In [1]: import numpy as np

In [2]: np.set_printoptions(suppress=True, linewidth=100)

In [3]: W0 = np.load("arr.npy")

In [4]: W0
Out[4]: 
array([[-4,  3, -3,  0,  1],
       [-3,  4, -2,  1,  2],
       [-3,  4, -2,  1,  2],
       [-3,  4, -2,  1,  2],
       [-4,  3, -3,  0,  1]])

In [5]: # rows 1 and 2 are equal

In [6]: T = np.stack([W0, -3 * W0, W0[::-1]])

In [7]: np.round(np.linalg.det(T), 3)
Out[7]: array([0., 0., 0.])

In [8]: np.einsum("bij,cij->bc", T, T)
Out[8]: 
array([[ 172, -516,  172],
       [-516, 1548, -516],
       [ 172, -516,  172]])

In [9]: (T @ W0.T).shape
Out[9]: (3, 5, 5)

In [10]: rk = np.linalg.matrix_rank(W0)

In [11]: rk
Out[11]: np.int64(2)

In [12]: N = np.linalg.svd(W0)[2][rk:].T

In [13]: [int(np.linalg.matrix_rank(W0[:i])) for i in range(1, len(W0) + 1)]
Out[13]: [1, 2, 2, 2, 2]

In [14]: arr = np.load("m.npy")

In [15]: arr
Out[15]: 
array([[0., 7., 5.],
       [7., 0., 0.],
       [5., 0., 0.]])

In [16]: # equal to its transpose

In [17]: w, vecs = np.linalg.eigh(arr)

In [18]: vec = np.array([-1, 0, 2])

In [19]: np.round(vecs * np.maximum(w, 0) @ vecs.T, 3)
Out[19]: 
array([[4.301, 3.5  , 2.5  ],
       [3.5  , 2.848, 2.034],
       [2.5  , 2.034, 1.453]])

In [20]: np.round(np.linalg.eigvalsh(arr[1:, 1:]), 3)
Out[20]: array([0., 0.])

In [21]: vec @ arr @ vec / (vec @ vec), round(float(w[0]), 3), round(float(w[-1]), 3)
Out[21]: (np.float64(-4.0), -8.602, 8.602)

In [22]: np.abs(arr).sum(axis=1).max(), round(np.abs(w).max(), 3)
Out[22]: (np.float64(12.0), np.float64(8.602))

In [23]: np.trace(arr)
Out[23]: np.float64(0.0)

In [24]: (arr + arr.T) / 2
Out[24]: 
array([[0., 7., 5.],
       [7., 0., 0.],
       [5., 0., 0.]])

In [25]: round(np.abs(np.linalg.eigvals(arr)).max(), 3)
Out[25]: np.float64(8.602)

In [26]: np.round(np.linalg.det(arr), 3)
Out[26]: np.float64(0.0)

In [27]: (arr - arr.T) / 2
Out[27]: 
array([[0., 0., 0.],
       [0., 0., 0.],
       [0., 0., 0.]])

In [28]: np.allclose(arr @ arr.T, arr.T @ arr)
Out[28]: True

In [29]: np.round(np.linalg.matrix_power(arr, 3), 3)
Out[29]: 
array([[  0., 518., 370.],
       [518.,   0.,   0.],
       [370.,   0.,   0.]])

In [30]: U, sig, Vh = np.linalg.svd(arr)

In [31]: np.argmax(sig[:-1] / (sig[1:] + 1e-6)) + 1
Out[31]: np.int64(2)

In [32]: sig.round(3) + 0
Out[32]: array([8.602, 8.602, 0.   ])

In [33]: B = U[:, :2] @ np.diag(sig[:2]) @ Vh[:2]

In [34]: round(float(np.abs(arr - B).max()), 3)
Out[34]: 0.0

In [35]: np.linalg.matrix_rank(B)
Out[35]: np.int64(2)

In [36]: np.round(np.linalg.norm(arr - B) / np.linalg.norm(arr), 3)
Out[36]: np.float64(0.0)

In [37]: B.round(3)
Out[37]: 
array([[0., 7., 5.],
       [7., 0., 0.],
       [5., 0., 0.]])

In [38]: np.linalg.matrix_rank(arr, rtol=0.05)
Out[38]: np.int64(2)
